% python3 -q
>>> import numpy as np
>>> np.set_printoptions(precision=2, suppress=True, linewidth=140)
>>> feats = np.load("test5.npy")
>>> print(feats)
[[  7.96   3.37  -4.57]
 [ -3.17  -2.97   5.55]
 [ -9.38  -2.04   5.27]
 [ 12.9   -0.93 -11.44]
 [ -6.82  14.89  -5.42]
 [-12.08   6.82  -0.2 ]
 [ 31.45  -1.66  -8.19]
 [-17.46   6.85  -4.42]
 [-14.48  -1.24  -3.55]
 [  8.95   2.29  -2.08]
 [  0.05  -5.55  -4.67]
 [-12.71  -6.17   0.87]
 [-13.23   0.24   3.31]]
>>> vec = np.array([1, 3, 2])
>>> target = feats @ vec
>>> print(np.linalg.lstsq(feats, target)[0])
[1. 3. 2.]
>>> rng = np.random.default_rng(6812)
>>> target = target + 0.3 * rng.normal(size=13)
>>> print(target)
[  8.65  -1.04  -4.71 -13.35  27.38   8.38  10.1   -5.55 -25.37  11.97 -26.22 -29.77  -6.56]
>>> beta, *_ = np.linalg.lstsq(feats, target)
>>> print(beta.round())
[1. 3. 2.]
>>> print(round(np.linalg.norm(target - feats @ beta), 2))
0.95
>>> Y = feats + rng.integers(-2, 3, (13, 1)) @ rng.integers(-2, 3, (1, 3))
>>> print(Y)
[[  7.96   3.37  -4.57]
 [ -3.17  -2.97   5.55]
 [ -7.38  -6.04   9.27]
 [ 12.9   -0.93 -11.44]
 [ -7.82  16.89  -7.42]
 [-13.08   8.82  -2.2 ]
 [ 33.45  -5.66  -4.19]
 [-17.46   6.85  -4.42]
 [-16.48   2.76  -7.55]
 [  7.95   4.29  -4.08]
 [ -0.95  -3.55  -6.67]
 [-14.71  -2.17  -3.13]
 [-14.23   2.24   1.31]]
>>> print(np.abs(Y - feats).sum(axis=1))
[ 0.  0. 10.  0.  5.  5. 10.  0. 10.  5.  5. 10.  5.]
>>> print(np.round(np.linalg.svd(Y - feats, compute_uv=False), 2) + 0)
[13.75  0.    0.  ]
